In [1]: import numpy as np

In [2]: np.set_printoptions(suppress=True, linewidth=140)

In [3]: def tidy(a):
   ...:     return np.round(a, 1) + 0
   ...: 

In [4]: m1 = np.load("w.npy")

In [5]: m1
Out[5]: 
array([[ 0,  1, -4, -2,  2,  5,  2, -2],
       [ 0,  0, -3, -5, -3,  3, -1, -1],
       [ 0,  0,  0, -2,  1, -2,  3, -5],
       [ 0,  0,  0,  0,  4, -5,  1,  3],
       [ 0,  0,  0,  0,  0, -5,  3,  0],
       [ 0,  0,  0,  0,  0,  0,  3, -3],
       [ 0,  0,  0,  0,  0,  0,  0,  1],
       [ 0,  0,  0,  0,  0,  0,  0,  0]])

In [6]: # triangular: eigenvalues sit on the diagonal

In [7]: Uu, sv, Vt = np.linalg.svd(m1)

In [8]: evecs = Vt[:(sv > 1e-8).sum()]

In [9]: rng = np.random.default_rng(6823)

In [10]: x = m1[1] + -3 * m1[5] + rng.integers(2) * np.eye(8)[7]

In [11]: x
Out[11]: array([  0.,   0.,  -3.,  -5.,  -3.,   3., -10.,   8.])

In [12]: tidy(np.diag(evecs.T @ evecs))
Out[12]: array([0., 1., 1., 1., 1., 1., 1., 1.])

In [13]: np.linalg.matrix_rank(np.vstack([m1, x]))
Out[13]: np.int64(7)

In [14]: tidy(evecs.T @ evecs)
Out[14]: 
array([[0., 0., 0., 0., 0., 0., 0., 0.],
       [0., 1., 0., 0., 0., 0., 0., 0.],
       [0., 0., 1., 0., 0., 0., 0., 0.],
       [0., 0., 0., 1., 0., 0., 0., 0.],
       [0., 0., 0., 0., 1., 0., 0., 0.],
       [0., 0., 0., 0., 0., 1., 0., 0.],
       [0., 0., 0., 0., 0., 0., 1., 0.],
       [0., 0., 0., 0., 0., 0., 0., 1.]])

In [15]: Uu, sv, Vt = np.linalg.svd(m1)

In [16]: np.argmax(sv[:-1] / (sv[1:] + 1e-6)) + 1
Out[16]: np.int64(7)

In [17]: out = Uu[:, :7] @ np.diag(sv[:7]) @ Vt[:7]

In [18]: tidy(np.abs(m1 - out).max())
Out[18]: np.float64(0.0)

In [19]: np.linalg.matrix_rank(out)
Out[19]: np.int64(7)

In [20]: np.allclose(m1[:-1].T @ np.linalg.lstsq(m1[:-1].T, m1[-1])[0], m1[-1])
Out[20]: True

In [21]: np.unique(m1.round(6), axis=0).shape
Out[21]: (8, 8)

In [22]: np.linalg.lstsq(m1[:-1].T, m1[-1])[2]
Out[22]: np.int32(7)

In [23]: z = rng.permutation(8)

In [24]: z
Out[24]: array([2, 5, 0, 3, 4, 7, 1, 6])

In [25]: out = m1[z][:, z]

In [26]: out
Out[26]: 
array([[ 0, -2,  0, -2,  1, -5,  0,  3],
       [ 0,  0,  0,  0,  0, -3,  0,  3],
       [-4,  5,  0, -2,  2, -2,  1,  2],
       [ 0, -5,  0,  0,  4,  3,  0,  1],
       [ 0, -5,  0,  0,  0,  0,  0,  3],
       [ 0,  0,  0,  0,  0,  0,  0,  0],
       [-3,  3,  0, -5, -3, -1,  0, -1],
       [ 0,  0,  0,  0,  0,  1,  0,  0]])

In [27]: tidy(np.sort(np.abs(np.linalg.eigvals(out))))
Out[27]: array([0., 0., 0., 0., 0., 0., 0., 0.])

In [28]: np.diag(out)
Out[28]: array([0, 0, 0, 0, 0, 0, 0, 0])

In [29]: np.trace(out)
Out[29]: np.int64(0)

In [30]: tidy(out @ np.linalg.pinv(out) @ out)
Out[30]: 
array([[ 0., -2.,  0., -2.,  1., -5.,  0.,  3.],
       [ 0.,  0.,  0.,  0.,  0., -3.,  0.,  3.],
       [-4.,  5.,  0., -2.,  2., -2.,  1.,  2.],
       [ 0., -5.,  0.,  0.,  4.,  3.,  0.,  1.],
       [ 0., -5.,  0.,  0.,  0.,  0.,  0.,  3.],
       [ 0.,  0.,  0.,  0.,  0.,  0.,  0.,  0.],
       [-3.,  3.,  0., -5., -3., -1.,  0., -1.],
       [ 0.,  0.,  0.,  0.,  0.,  1.,  0.,  0.]])

In [31]: tidy(np.trace(np.linalg.pinv(out) @ out))
Out[31]: np.float64(7.0)

In [32]: np.unique(out.round(6), axis=0).shape
Out[32]: (8, 8)

In [33]: np.abs(np.diag(np.linalg.qr(out)[1])) > 1e-9
Out[33]: array([ True,  True, False,  True,  True,  True,  True, False])

In [34]: z = rng.integers(0, 3, 4)

In [35]: arr = np.array([[1, -5, -5, -2], [5, 1, 1, 0], [0, 2, 0, -3], [2, 3, 2, 5]]) * (z[:, None] == z)

In [36]: arr
Out[36]: 
array([[ 1,  0,  0,  0],
       [ 0,  1,  1,  0],
       [ 0,  2,  0, -3],
       [ 0,  3,  2,  5]])

In [37]: # 2 blocks once reordered

In [38]: P = np.triu(np.array([[-3, -3, 3, 0], [0, 1, -2, 1], [2, 3, -3, 2], [2, -3, -2, -2]]), 1) + np.eye(4)

In [39]: out = P @ arr @ np.linalg.inv(P)

In [40]: tidy(np.poly(out))
Out[40]: array([  1.,  -7.,  15.,   4., -13.])

In [41]: out
Out[41]: 
array([[  1.,   6.,   6., -27.],
       [  0.,   0.,   3.,   5.],
       [  0.,   8.,  20., -41.],
       [  0.,   3.,   8., -14.]])

In [42]: np.trace(out), np.trace(arr)
Out[42]: (np.float64(7.0), np.int64(7))

In [43]: X = np.array([[-0.3, 0.6, 0.4],
    ...:     [1.3, -0.4, 0.5],
    ...:     [-0.3, -0.8, -1.3],
    ...:     [-1.1, -0.3, 0.9],
    ...:     [0.1, 0.8, 1.4],
    ...:     [0.3, 0.8, 0.2]])

In [44]: blk = np.stack([X, -2 * X, X[::-1]])

In [45]: np.linalg.matrix_rank(blk)
Out[45]: array([3, 3, 3])

In [46]: tidy(np.einsum("bij,cij->bc", blk, blk))
Out[46]: 
array([[ 10.6, -21.2,   0.8],
       [-21.2,  42.5,  -1.5],
       [  0.8,  -1.5,  10.6]])

In [47]: out = np.c_[X[:, :1] @ np.array([[6]]), np.array([0, 1, -1, 0, -2, 0])]

In [48]: tidy(out)
Out[48]: 
array([[-1.8,  0. ],
       [ 7.8,  1. ],
       [-1.8, -1. ],
       [-6.6,  0. ],
       [ 0.6, -2. ],
       [ 1.8,  0. ]])

In [49]: tidy(np.linalg.norm(out - X @ np.linalg.lstsq(X, out)[0], axis=0))
Out[49]: array([0. , 2.2])

In [50]: tidy(np.linalg.norm(np.linalg.qr(X)[0].T @ out, axis=0) ** 2 / ((out ** 2).sum(axis=0) + 1e-12))
Out[50]: array([1. , 0.2])

In [51]: np.linalg.matrix_rank(out)
Out[51]: np.int64(2)

In [52]: Q, evecs = np.linalg.qr(X[:, :2])[0], np.linalg.qr(X[:, 2:])[0]

In [53]: sv = np.linalg.svd(Q.T @ evecs, compute_uv=False)

In [54]: tidy(np.linalg.norm(Q @ Q.T - evecs @ evecs.T, 2))
Out[54]: np.float64(1.0)

In [55]: tidy(np.degrees(np.arccos(sv.clip(0, 1))))
Out[55]: array([53.6])

In [56]: tidy(np.linalg.det(2 * arr)), tidy(np.linalg.det(arr))
Out[56]: (np.float64(-208.0), np.float64(-13.0))

In [57]: out = np.array([[1, 2, 0], [2, 2, 2], [3, 2, 2]])

In [58]: out[-1] = out[0]

In [59]: data = out + 0.1 * np.eye(3)

In [60]: data
Out[60]: 
array([[1.1, 2. , 0. ],
       [2. , 2.1, 2. ],
       [1. , 2. , 0.1]])

In [61]: x = np.array([0, -2, -3])

In [62]: h = np.maximum(data @ x, 0)

In [63]: data.T @ h
Out[63]: array([0., 0., 0.])

In [64]: data * (h > 1e-9)[:, None]
Out[64]: 
array([[0., 0., 0.],
       [0., 0., 0.],
       [0., 0., 0.]])

In [65]: h
Out[65]: array([0., 0., 0.])

In [66]: np.flatnonzero(h > 1e-9)
Out[66]: array([], dtype=int64)

In [67]: basis = np.sign(np.array([[0, 2, 0], [3, 2, -1], [-2, -3, 0]]))

In [68]: out = (np.tril(basis, -1) + np.eye(3)) @ (np.triu(basis, 1) + np.eye(3))

In [69]: w = np.array([0, 0, 2])

In [70]: E = np.rint(out * w @ np.linalg.inv(out)) + 0

In [71]: E
Out[71]: 
array([[ 0.,  0.,  0.],
       [ 0., -2., -2.],
       [ 0.,  4.,  4.]])

In [72]: # splits into 2 blocks

In [73]: np.allclose(E @ E.T, E.T @ E)
Out[73]: False

In [74]: np.allclose(E, E.T)
Out[74]: False

In [75]: tidy(np.linalg.matrix_power(E, 3))
Out[75]: 
array([[ 0.,  0.,  0.],
       [ 0., -8., -8.],
       [ 0., 16., 16.]])

In [76]: tidy(E @ np.linalg.pinv(E) @ E)
Out[76]: 
array([[ 0.,  0.,  0.],
       [ 0., -2., -2.],
       [ 0.,  4.,  4.]])

In [77]: np.linalg.lstsq(E[:-1].T, E[-1])[2]
Out[77]: np.int32(1)

In [78]: np.unique(E.round(6), axis=0).shape
Out[78]: (3, 3)

In [79]: [round(float(x), 1) for x in np.linalg.svd(E, compute_uv=False)[:3]]
Out[79]: [6.3, 0.0, 0.0]

In [80]: np.argsort(-np.linalg.norm(E, axis=0).round(6), kind="stable")[:3]
Out[80]: array([1, 2, 0])

In [81]: np.linalg.cond(E) > 100
Out[81]: np.True_

In [82]: np.linalg.matrix_rank(E, rtol=0.1)
Out[82]: np.int64(1)

In [83]: F = np.loadtxt("dump.csv", delimiter=",")

In [84]: tidy(F)
Out[84]: 
array([[-0.7, -0.7, -0.2, -0.2],
       [ 0.7, -0.7, -0.2,  0.3],
       [ 0.4,  0. , -0.2, -0.9],
       [-0.1,  0.3, -0.9,  0.2]])

In [85]: out = np.array([[3, 3], [-5, 5]])

In [86]: basis = np.kron(out, F)

In [87]: tidy(np.linalg.norm(basis, 2)), tidy(np.linalg.norm(out, 2) * np.linalg.norm(F, 2))
Out[87]: (np.float64(7.1), np.float64(7.1))

In [88]: feats = np.load("mat.npy")

In [89]: feats
Out[89]: 
array([[ -2.9, -14.3,   1.3,   3.3],
       [ 21.6,  12.6, -23.6, -29.7],
       [-22.2,   9.3,   2.8,  32.1],
       [ -4.4,  -9.7, -10.6, -12.1],
       [ -1.9,  20.6, -29.6, -25.7],
       [ -3. ,  27.4, -18.6,  24. ],
       [-33.3, -14.7, -23.5,  -2. ],
       [ -6.4, -14.3,  38.4, -13.4],
       [ -8.5,  13.9,   4.1,   9.5],
       [ -6. , -14.8,  -6.5,  10.9],
       [-17.5, -17.6,   2.4,   2.4],
       [ -0.9,   3.4,  -1.3,  14.8],
       [ -7. ,  15.5,   7.1, -10. ],
       [-32. ,   7.4,   2.1,  -2.5],
       [  2.8,  -4.8, -18.9,  30.3],
       [ 27.4,   2.8,  15.6,   0.5],
       [  8.7,  -3.6,   1.7,   1.4],
       [ 13.9,  13.4,  19. ,  -4.1],
       [ -6.3,  -5.2,   0.4,  35.3],
       [ -2.8, -16.3,  26.5, -18.9],
       [ 11.6,  -1.5, -30.5,  -3.2],
       [ -4.3,  -3.5, -33.5,  23.8],
       [ 26.9, -12.8,  27.7,  -2.4],
       [-34.5,  -4.6,  37.9, -27.3],
       [ -4.3,  -1.6,   0.8,  -5.5],
       [-26.6,  19. ,  16.9,  -8.9],
       [  0.6,  -0.6, -10.9, -15. ]])

In [90]: Uu, sv, Vt = np.linalg.svd(feats, full_matrices=False)

In [91]: np.allclose(Uu * sv @ Vt, feats)
Out[91]: True

In [92]: (sv > 1e-8).sum()
Out[92]: np.int64(4)

In [93]: Uu.shape, sv.shape, Vt.shape
Out[93]: ((27, 4), (4,), (4, 4))

In [94]: tidy(Uu.T @ Uu)
Out[94]: 
array([[1., 0., 0., 0.],
       [0., 1., 0., 0.],
       [0., 0., 1., 0.],
       [0., 0., 0., 1.]])

In [95]: Xc = (feats - feats.mean(axis=0)) / feats.std(axis=0)

In [96]: np.argwhere(np.abs(Xc) > 2)
Out[96]: 
array([[ 5,  1],
       [18,  3]])

In [97]: b = np.linalg.lstsq(np.delete(Xc, 3, axis=1), Xc[:, 3])[0]

In [98]: tidy(b)
Out[98]: array([-0.1, -0.1, -0.3])

In [99]: np.abs(b).argmax()
Out[99]: np.int64(2)

In [100]: Q, _ = np.linalg.qr(np.array([[0.0, -0.7, -1.1, 0.0, 0.1],
     ...:     [0.5, 0.7, 0.1, 0.5, 0.3],
     ...:     [-0.4, -1.3, -1.6, -0.4, -1.1],
     ...:     [0.3, 0.3, -0.1, -0.2, 1.9],
     ...:     [0.7, -0.5, 0.3, 1.6, -0.5]]))

In [101]: J = 4 * Q

In [102]: tidy(J)
Out[102]: 
array([[ 0. ,  1.7, -1.8,  0.2, -3.1],
       [-2. , -1. , -2.4,  2.1,  1. ],
       [ 1.6,  2.6, -1.3,  0.2,  2.2],
       [-1.2, -0.3, -1.6, -3.4,  0.6],
       [-2.8,  2.3,  1.6,  0.1,  0.3]])

In [103]: out = J + rng.integers(-2, 3, (5, 2)) @ rng.integers(-2, 3, (2, 5))

In [104]: tidy(out)
Out[104]: 
array([[ 0. ,  1.7, -1.8,  0.2, -3.1],
       [ 1. , -1. , -0.4,  2.1, -1. ],
       [ 3.6, 10.6, -5.3, -7.8,  2.2],
       [ 0.8,  1.7, -1.6, -5.4, -0.4],
       [-1.8,  0.3,  3.6,  2.1, -0.7]])

In [105]: tidy(np.linalg.svd(out - J, compute_uv=False))
Out[105]: array([12.9,  5. ,  0. ,  0. ,  0. ])

In [106]: np.abs(out - J).sum(axis=1)
Out[106]: array([ 0.,  7., 22.,  7.,  8.])

In [107]: tidy(out - J)
Out[107]: 
array([[ 0.,  0.,  0.,  0.,  0.],
       [ 3.,  0.,  2.,  0., -2.],
       [ 2.,  8., -4., -8.,  0.],
       [ 2.,  2.,  0., -2., -1.],
       [ 1., -2.,  2.,  2., -1.]])

In [108]: th = np.radians(36)

In [109]: Rm = np.eye(5)

In [110]: Rm[2, 2] = Rm[1, 1] = np.cos(th)

In [111]: Rm[2, 1], Rm[1, 2] = -np.sin(th), np.sin(th)

In [112]: tidy(Rm)
Out[112]: 
array([[ 1. ,  0. ,  0. ,  0. ,  0. ],
       [ 0. ,  0.8,  0.6,  0. ,  0. ],
       [ 0. , -0.6,  0.8,  0. ,  0. ],
       [ 0. ,  0. ,  0. ,  1. ,  0. ],
       [ 0. ,  0. ,  0. ,  0. ,  1. ]])

In [113]: out = J @ Rm.T

In [114]: tidy(np.linalg.svd(J, compute_uv=False)), tidy(np.linalg.svd(out, compute_uv=False))
Out[114]: (array([4., 4., 4., 4., 4.]), array([4., 4., 4., 4., 4.]))

In [115]: np.allclose(np.linalg.norm(J, axis=1), np.linalg.norm(out, axis=1))
Out[115]: True

In [116]: tidy(out)
Out[116]: 
array([[ 0. ,  0.3, -2.5,  0.2, -3.1],
       [-2. , -2.2, -1.3,  2.1,  1. ],
       [ 1.6,  1.3, -2.6,  0.2,  2.2],
       [-1.2, -1.2, -1.2, -3.4,  0.6],
       [-2.8,  2.8,  0. ,  0.1,  0.3]])

In [117]: tidy(np.linalg.norm(J[3] - J[0]))
Out[117]: np.float64(5.7)

In [118]: np.linalg.norm(J, axis=1).argmax()
Out[118]: np.int64(0)

In [119]: tidy(np.linalg.norm(J, 2))
Out[119]: np.float64(4.0)
